$ python3 -q
>>> import numpy as np
>>> np.set_printoptions(precision=3, suppress=True, linewidth=200, legacy="1.25")
>>> J = np.loadtxt("x.csv", delimiter=",")
>>> J
array([[-0.43,  0.08, -0.91],
       [-1.79, -1.16,  3.03],
       [-0.96,  0.36, -2.86]])
>>> round(float(np.linalg.norm(J, 1)), 3), round(float(np.linalg.norm(J, np.inf)), 3)
(6.8, 5.98)
>>> np.linalg.norm(J, axis=1).argmax()
1
>>> round(float(np.linalg.norm(J[2] - J[1])), 3)
6.139
>>> np.round(np.linalg.norm(J) ** 2 / np.linalg.norm(J, 2) ** 2, 3)
1.209
>>> round(np.linalg.norm(J, "nuc"), 3)
6.49
>>> np.linalg.norm(J, axis=0)
array([2.076, 1.217, 4.265])
>>> np.round(np.linalg.norm(J[2], 1), 3), round(np.linalg.norm(J[2], np.inf), 3)
(4.18, 2.86)
>>> np.linalg.norm(J, axis=1)
array([1.01 , 3.705, 3.038])
>>> A = np.loadtxt("mat.csv", delimiter=",")
>>> A
array([[-2.2  , -0.9  , -0.7  ],
       [ 1.5  ,  0.3  , -0.3  ],
       [-0.2  , -1.   ,  0.6  ],
       [-0.069, -0.913,  0.593]])
>>> np.unravel_index(np.abs(A).argmax(), A.shape)
(0, 0)
>>> np.linalg.matrix_rank(A)
3
>>> W = np.array([[2, 0, 1, 0], [-2, -1, 2, 0], [-2, -2, 0, -2]])
>>> coef = np.array([0, 0, 1, 2])
>>> hid = np.maximum(A @ W + coef, 0)
>>> (hid > 0).astype(int)
array([[0, 1, 0, 1],
       [1, 1, 1, 1],
       [1, 0, 0, 1],
       [1, 0, 0, 1]])
>>> hid
array([[0.   , 2.3  , 0.   , 3.4  ],
       [3.   , 0.3  , 3.1  , 2.6  ],
       [0.4  , 0.   , 0.   , 0.8  ],
       [0.502, 0.   , 0.   , 0.814]])
>>> W2 = np.array([[1, 3], [2, 4], [-3, 5], [-1, 2]])
>>> (hid @ W2).round(6).argmax(axis=1)
array([1, 1, 1, 1])
>>> f = np.array([2, -1, 0])
>>> np.polyval(f, hid[1])
array([15.  , -0.12, 16.12, 10.92])
>>> np.cross(hid[1, :3], hid[3, :3])
array([ 0.   ,  1.556, -0.151])
>>> vec = np.array([1, -1, 1])
>>> (A * vec).sum(axis=1)
array([-2.   ,  0.9  ,  1.4  ,  1.437])
>>> np.linalg.norm(A @ vec) <= np.linalg.norm(A, 2) * np.linalg.norm(vec) + 1e-9
True
>>> np.sign((A @ vec).round(6))
array([-1.,  1.,  1.,  1.])
>>> A @ (2 * vec)
array([-4.   ,  1.8  ,  2.8  ,  2.874])
>>> A @ np.ones(3)
array([-3.8  ,  1.5  , -0.6  , -0.389])
>>> (A @ vec).argmax()
3
>>> A @ vec
array([-2.   ,  0.9  ,  1.4  ,  1.437])
>>> A * vec
array([[-2.2  ,  0.9  , -0.7  ],
       [ 1.5  , -0.3  , -0.3  ],
       [-0.2  ,  1.   ,  0.6  ],
       [-0.069,  0.913,  0.593]])
>>> vec = np.array([5, 4, 3])
>>> rhs = A @ vec
>>> np.round(np.linalg.pinv(A) @ A, 3) + 0
array([[1., 0., 0.],
       [0., 1., 0.],
       [0., 0., 1.]])
>>> rhs
array([-16.7  ,   7.8  ,  -3.2  ,  -2.218])
>>> np.linalg.lstsq(A, rhs)[0]
array([5., 4., 3.])
>>> rng = np.random.default_rng(72615)
>>> rhs = rhs + 0.02 * rng.normal(size=4)
>>> rhs
array([-16.709,   7.799,  -3.163,  -2.242])
>>> coef, *_ = np.linalg.lstsq(A, rhs)
>>> np.round(np.linalg.norm(rhs - A @ coef), 3)
0.043
>>> np.round(A.T @ (rhs - A @ coef), 3) + 0
array([0., 0., 0.])
>>> K = np.load("arr.npy")
>>> K
array([[ 0,  2,  2, -3],
       [-2,  0, -1, -2],
       [-2,  1,  0,  3],
       [ 3,  2, -3,  0]])
>>> Y = K / np.linalg.norm(K, axis=1, keepdims=True)
>>> G = Y @ Y.T
>>> (G - 2 * np.eye(4)).round(6).argmax(axis=1)
array([1, 0, 1, 0])
>>> G[2]
array([-0.454, -0.178,  1.   , -0.228])
>>> round(float(np.degrees(np.arccos(np.clip(G[2, 0], -1, 1)))), 3)
116.984
